$ ipython --no-banner

In [1]: import numpy as np

In [2]: from numpy import linalg as LA

In [3]: np.set_printoptions(precision=2, suppress=True, linewidth=160, sign=" ")

In [4]: J = np.load("arr.npy")

In [5]: J
Out[5]: 
array([[-1, -3,  0,  2, -3],
       [-3, -1, -3,  0,  2],
       [ 2, -3, -1, -3,  0],
       [ 0,  2, -3, -1, -3],
       [-3,  0,  2, -3, -1]])

In [6]: print((J @ J)[0])
[19 10 -3  5 -6]

In [7]: np.sort(np.abs(np.fft.fft(J[0]))), np.sort(LA.svd(J, compute_uv=False))
Out[7]: 
(array([ 4.62,  4.62,  4.86,  4.86,  5.  ]),
 array([ 4.62,  4.62,  4.86,  4.86,  5.  ]))

In [8]: T = np.stack([J, 2 * J, J[::-1]])

In [9]: (T @ J.T).shape
Out[9]: (3, 5, 5)

In [10]: print(LA.norm(T, axis=(1, 2)))
[ 10.72  21.45  10.72]

In [11]: T.sum(axis=0)
Out[11]: 
array([[ -6,  -9,   2,   3, -10],
       [ -9,  -1, -12,  -1,   3],
       [  8, -12,  -4, -12,   0],
       [ -3,   5, -12,  -3,  -7],
       [-10,  -3,   6,  -7,  -6]])

In [12]: np.einsum("bij,cij->bc", T, T)
Out[12]: 
array([[ 115,  230,   25],
       [ 230,  460,   50],
       [  25,   50,  115]])

In [13]: M2 = np.array([[3, 1, 0], [-1, 0, 2]])

In [14]: W2 = np.kron(M2, J)

In [15]: print(W2.shape)
(10, 15)

In [16]: rng = np.random.default_rng(27)

In [17]: labels = rng.permutation(5)

In [18]: M2 = J[:, labels] * rng.choice([-1, 1], 5)

In [19]: M2
Out[19]: 
array([[ 3, -1,  0,  2, -3],
       [ 1, -3,  3,  0,  2],
       [ 3,  2,  1, -3,  0],
       [-2,  0,  3, -1, -3],
       [ 0, -3, -2, -3, -1]])

In [20]: left, _, VT = LA.svd(J.T @ M2)

In [21]: np.round(LA.lstsq(J, M2)[0], 2) + 0
Out[21]: 
array([[ 0.,  1.,  0.,  0.,  0.],
       [-1.,  0.,  0.,  0.,  0.],
       [ 0.,  0., -1.,  0.,  0.],
       [ 0.,  0.,  0.,  1.,  0.],
       [ 0.,  0.,  0.,  0.,  1.]])

In [22]: np.round(left @ VT, 2) + 0
Out[22]: 
array([[ 0.,  1.,  0.,  0.,  0.],
       [-1.,  0.,  0.,  0.,  0.],
       [ 0.,  0., -1.,  0.,  0.],
       [ 0.,  0.,  0.,  1.,  0.],
       [ 0.,  0.,  0.,  0.,  1.]])

In [23]: labels = rng.permutation(5)

In [24]: labels
Out[24]: array([ 2,  0,  3,  4,  1])

In [25]: M2 = J[labels][:, labels]

In [26]: round(LA.det(M2), 2), round(float(LA.det(J[labels])), 2)
Out[26]: (np.float64(-2525.0), -2525.0)

In [27]: E = np.load("test12.npy")

In [28]: E
Out[28]: 
array([[ 3, -1,  1],
       [-1,  3, -1],
       [ 1, -1,  3]])

In [29]: np.einsum("ij,ji->", E, E)
Out[29]: np.int64(33)

In [30]: np.kron(np.eye(2, dtype=int), E)
Out[30]: 
array([[ 3, -1,  1,  0,  0,  0],
       [-1,  3, -1,  0,  0,  0],
       [ 1, -1,  3,  0,  0,  0],
       [ 0,  0,  0,  3, -1,  1],
       [ 0,  0,  0, -1,  3, -1],
       [ 0,  0,  0,  1, -1,  3]])

In [31]: np.round(LA.det(E.T), 2)
Out[31]: np.float64(20.0)

In [32]: round(float(LA.eigvals(E).sum().real), 2)
Out[32]: 9.0

In [33]: round(float(LA.det(E[::-1])), 2)
Out[33]: -20.0

In [34]: evals, evecs = LA.eigvalsh(E)
ValueError: too many values to unpack (expected 2)


In [35]: evals, evecs = LA.eigh(E)

In [36]: print(evecs @ np.diag(evals) @ evecs.T)
[[ 3. -1.  1.]
 [-1.  3. -1.]
 [ 1. -1.  3.]]

In [37]: LA.svd(E, compute_uv=False)
Out[37]: array([ 5.,  2.,  2.])

In [38]: np.round(evecs.T @ evecs, 2) + 0
Out[38]: 
array([[ 1.,  0.,  0.],
       [ 0.,  1.,  0.],
       [ 0.,  0.,  1.]])

In [39]: np.unique(evals.round(6) + 0, return_counts=True)[1]
Out[39]: array([ 2,  1])

In [40]: LA.eigvalsh(E + -1 * np.eye(3))
Out[40]: array([ 1.,  1.,  4.])

In [41]: evals
Out[41]: array([ 2.,  2.,  5.])

In [42]: np.round(evecs.T @ E @ evecs, 2) + 0
Out[42]: 
array([[ 2.,  0.,  0.],
       [ 0.,  2.,  0.],
       [ 0.,  0.,  5.]])

In [43]: evals, evecs = LA.eig(E)

In [44]: evals
Out[44]: array([ 2.,  5.,  2.])

In [45]: np.sort(LA.eigvals(E @ E))
Out[45]: array([  4.,   4.,  25.])

In [46]: print(np.sort(LA.eigvals(E.T)))
[ 2.  2.  5.]

In [47]: x = np.ones(3)

In [48]: for _ in range(7):
    ...:     x = E @ x
    ...:     x /= LA.norm(x)
    ...:     print(round(x @ E @ x, 2))
    ...: 
3.32
4.49
4.9
4.98
5.0
5.0
5.0

In [49]: x
Out[49]: array([ 0.58, -0.57,  0.58])

In [50]: X = np.load("case12.npy")

In [51]: X
Out[51]: 
array([[10. , -0.8,  0.4],
       [ 2. , -0.3,  1.1],
       [ 5. , -1.5,  0.2],
       [ 6. , -0.1,  0.2]])

In [52]: left, sigma, VT = LA.svd(X)

In [53]: np.argmax(sigma[:-1] / (sigma[1:] + 1e-6)) + 1
Out[53]: np.int64(1)

In [54]: sigma
Out[54]: array([ 12.93,   1.15,   0.99])

In [55]: M2 = left[:, :1] @ np.diag(sigma[:1]) @ VT[:1]

In [56]: LA.matrix_rank(M2)
Out[56]: np.int64(1)

In [57]: print(LA.matrix_rank(X, rtol=0.05))
3

In [58]: print(M2)
[[ 9.97 -1.02  0.51]
 [ 2.06 -0.21  0.11]
 [ 5.1  -0.52  0.26]
 [ 5.94 -0.61  0.3 ]]

In [59]: W0 = np.array([[-1.0, 1.0, 1.0], [1.0, -1.0, 1.0], [1.0, 1.0, -1.0]])

In [60]: np.einsum("ij,ji->", W0, W0)
Out[60]: np.float64(9.0)

In [61]: LA.eigvals(W0)
Out[61]: array([ 1., -2., -2.])

In [62]: round(LA.det(W0.T), 2)
Out[62]: np.float64(4.0)

In [63]: data = np.loadtxt("a.csv", delimiter=",")

In [64]: data
Out[64]: 
array([[ 0.57, -0.78, -0.09,  0.26],
       [-0.78, -0.4 , -0.16,  0.47],
       [-0.09, -0.16,  0.98,  0.05],
       [ 0.26,  0.47,  0.05,  0.84]])

In [65]: q, R = LA.qr(W0)

In [66]: q.round(2) + 0
Out[66]: 
array([[-0.58,  0.41,  0.71],
       [ 0.58, -0.41,  0.71],
       [ 0.58,  0.82,  0.  ]])

In [67]: print(np.abs(np.diag(R)))
[ 1.73  1.63  1.41]

In [68]: print(q.shape, R.shape)
(3, 3) (3, 3)

In [69]: x = np.array([1, -5, 1, 3])

In [70]: print(data @ np.ones(4))
[-0.03 -0.86  0.79  1.62]

In [71]: np.sign((data @ x).round(6))
Out[71]: array([ 1.,  1.,  1.,  1.])

In [72]: (data @ x).argmax()
Out[72]: np.int64(0)

In [73]: data @ (2 * x)
Out[73]: array([ 10.28,   4.9 ,   3.66,   1.03])

In [74]: data @ x
Out[74]: array([ 5.14,  2.45,  1.83,  0.52])

In [75]: m1 = np.load("x.npy")

In [76]: m1
Out[76]: 
array([[-2, -4,  3],
       [ 3, -3,  3],
       [ 0,  1, -4]])

In [77]: P = X @ LA.solve(X.T @ X, X.T)

In [78]: P @ X[:, 2]
Out[78]: array([ 0.4,  1.1,  0.2,  0.2])

In [79]: P
Out[79]: 
array([[ 0.65,  0.02,  0.15,  0.45],
       [ 0.02,  1.  , -0.01, -0.02],
       [ 0.15, -0.01,  0.93, -0.2 ],
       [ 0.45, -0.02, -0.2 ,  0.42]])

In [80]: print(np.trace(P))
3.0

In [81]: LA.matrix_rank(np.eye(4) - P)
Out[81]: np.int64(1)

In [82]: np.allclose(P @ P, P)
Out[82]: True

In [83]: LA.norm(J, axis=0)
Out[83]: array([ 4.8,  4.8,  4.8,  4.8,  4.8])

In [84]: round(float(LA.norm(J, 2)), 2)
Out[84]: 5.0

In [85]: LA.norm(J, axis=1).argmax()
Out[85]: np.int64(0)

In [86]: round(float(LA.norm(J[4], 1)), 2), round(float(LA.norm(J[4], np.inf)), 2)
Out[86]: (9.0, 3.0)

In [87]: LA.norm(J, axis=1)
Out[87]: array([ 4.8,  4.8,  4.8,  4.8,  4.8])

In [88]: W1 = np.array([[1, 3, -1, -1, 1], [3, -3, 1, -2, -1], [3, 0, 0, 0, 0]])

In [89]: b = np.array([0, -2, 4, 0, -5])

In [90]: act = np.maximum(m1 @ W1 + b, 0)

In [91]: LA.matrix_rank(act)
Out[91]: np.int64(3)

In [92]: W2 = np.array([[1, 0, 1], [1, -2, 3], [-3, -3, 2], [-2, 3, 0], [3, 0, 1]])

In [93]: W1 @ W2
Out[93]: 
array([[12, -6,  9],
       [-2, -3, -5],
       [ 3,  0,  3]])

In [94]: print(act @ W2)
[[-22  16  16]
 [ 16 -23  52]
 [-15 -15  10]]
